$ python -q
>>> import numpy as np
>>> import numpy.linalg as la
>>> np.set_printoptions(precision=2, suppress=True, linewidth=160, sign=" ")
>>> rd = lambda a: np.round(a, 2) + 0
>>> F = np.loadtxt("layer5.csv", delimiter=",")
>>> F
array([[ 16.,   0.,   9.,   0.,   0.,   7.,   0.,   0.,   1.,   3.],
       [ 14.,   0.,  18.,   0.,   0.,   6.,   0.,   7.,  14.,   0.],
       [  9.,   0.,  21.,   0.,   0.,   0.,   3.,   0.,   1.,   6.],
       [ 14.,   0.,  13.,   0.,   0.,   0.,   0.,   0.,   0.,   5.],
       [ 18.,   0.,   8.,   0.,   0.,   5.,   0.,   0.,   0.,   2.],
       [ 19.,   0.,  20.,   0.,   0.,   0.,   0.,   0.,   4.,   4.],
       [ 24.,   0.,  12.,   1.,   0.,   1.,   0.,   0.,   8.,   0.],
       [  0.,   0.,   5.,   0.,   0.,   0.,   1.,   0.,   0.,   4.],
       [ 19.,   0.,  13.,   0.,   0.,   0.,   1.,   0.,   0.,  10.],
       [  8.,   0.,  11.,   0.,   0.,   0.,   2.,   0.,   0.,   8.],
       [ 12.,   0.,  12.,   0.,   0.,   6.,   0.,   3.,   8.,   0.],
       [ 12.,   0.,  23.,   0.,   0.,   0.,   4.,   0.,   0.,   9.],
       [ 14.,   0.,  20.,   0.,   0.,   0.,   5.,   0.,   0.,  14.],
       [ 10.,   0.,  17.,   0.,   0.,   0.,   2.,   0.,   0.,   6.],
       [ 15.,   0.,  10.,   0.,   0.,   0.,   0.,   0.,   0.,   2.],
       [ 15.,   0.,  16.,   0.,   0.,   0.,   0.,   0.,   4.,   0.],
       [  9.,   0.,   5.,   0.,   0.,   0.,   0.,   0.,   0.,   4.],
       [ 13.,   0.,  16.,   0.,   0.,   1.,   4.,   0.,   0.,  13.],
       [  3.,   0.,   2.,   0.,   0.,   0.,   0.,   0.,   0.,   0.],
       [  3.,   0.,  11.,   0.,   0.,   0.,   1.,   0.,   0.,   3.],
       [  2.,   0.,   7.,   0.,   0.,   0.,   2.,   0.,   0.,   7.],
       [  4.,   0.,   8.,   0.,   1.,   0.,   1.,   0.,   0.,   5.]])
>>> # looks like rank 9
>>> r = la.matrix_rank(F)
>>> r
np.int64(9)
>>> ns = la.svd(F)[2][r:].T
>>> rd(F @ ns)
array([[ 0.],
       [ 0.],
       [ 0.],
       [ 0.],
       [ 0.],
       [ 0.],
       [ 0.],
       [ 0.],
       [ 0.],
       [ 0.],
       [ 0.],
       [ 0.],
       [ 0.],
       [ 0.],
       [ 0.],
       [ 0.],
       [ 0.],
       [ 0.],
       [ 0.],
       [ 0.],
       [ 0.],
       [ 0.]])
>>> rd(ns @ ns.T)
array([[ 0.,  0.,  0.,  0.,  0.,  0.,  0.,  0.,  0.,  0.],
       [ 0.,  1.,  0.,  0.,  0.,  0.,  0.,  0.,  0.,  0.],
       [ 0.,  0.,  0.,  0.,  0.,  0.,  0.,  0.,  0.,  0.],
       [ 0.,  0.,  0.,  0.,  0.,  0.,  0.,  0.,  0.,  0.],
       [ 0.,  0.,  0.,  0.,  0.,  0.,  0.,  0.,  0.,  0.],
       [ 0.,  0.,  0.,  0.,  0.,  0.,  0.,  0.,  0.,  0.],
       [ 0.,  0.,  0.,  0.,  0.,  0.,  0.,  0.,  0.,  0.],
       [ 0.,  0.,  0.,  0.,  0.,  0.,  0.,  0.,  0.,  0.],
       [ 0.,  0.,  0.,  0.,  0.,  0.,  0.,  0.,  0.,  0.],
       [ 0.,  0.,  0.,  0.,  0.,  0.,  0.,  0.,  0.,  0.]])
>>> np.allclose(F @ ns, 0)
True
>>> B = F[0, 0] * F[1:] - np.outer(F[1:, 0], F[0])
>>> B
array([[   0.,    0.,  162.,    0.,    0.,   -2.,    0.,  112.,  210.,  -42.],
       [   0.,    0.,  255.,    0.,    0.,  -63.,   48.,    0.,    7.,   69.],
       [   0.,    0.,   82.,    0.,    0.,  -98.,    0.,    0.,  -14.,   38.],
       [   0.,    0.,  -34.,    0.,    0.,  -46.,    0.,    0.,  -18.,  -22.],
       [   0.,    0.,  149.,    0.,    0., -133.,    0.,    0.,   45.,    7.],
       [   0.,    0.,  -24.,   16.,    0., -152.,    0.,    0.,  104.,  -72.],
       [   0.,    0.,   80.,    0.,    0.,    0.,   16.,    0.,    0.,   64.],
       [   0.,    0.,   37.,    0.,    0., -133.,   16.,    0.,  -19.,  103.],
       [   0.,    0.,  104.,    0.,    0.,  -56.,   32.,    0.,   -8.,  104.],
       [   0.,    0.,   84.,    0.,    0.,   12.,    0.,   48.,  116.,  -36.],
       [   0.,    0.,  260.,    0.,    0.,  -84.,   64.,    0.,  -12.,  108.],
       [   0.,    0.,  194.,    0.,    0.,  -98.,   80.,    0.,  -14.,  182.],
       [   0.,    0.,  182.,    0.,    0.,  -70.,   32.,    0.,  -10.,   66.],
       [   0.,    0.,   25.,    0.,    0., -105.,    0.,    0.,  -15.,  -13.],
       [   0.,    0.,  121.,    0.,    0., -105.,    0.,    0.,   49.,  -45.],
       [   0.,    0.,   -1.,    0.,    0.,  -63.,    0.,    0.,   -9.,   37.],
       [   0.,    0.,  139.,    0.,    0.,  -75.,   64.,    0.,  -13.,  169.],
       [   0.,    0.,    5.,    0.,    0.,  -21.,    0.,    0.,   -3.,   -9.],
       [   0.,    0.,  149.,    0.,    0.,  -21.,   16.,    0.,   -3.,   39.],
       [   0.,    0.,   94.,    0.,    0.,  -14.,   32.,    0.,   -2.,  106.],
       [   0.,    0.,   92.,    0.,   16.,  -28.,   16.,    0.,   -4.,   68.]])
>>> la.matrix_rank(B), la.matrix_rank(F)
(np.int64(8), np.int64(9))
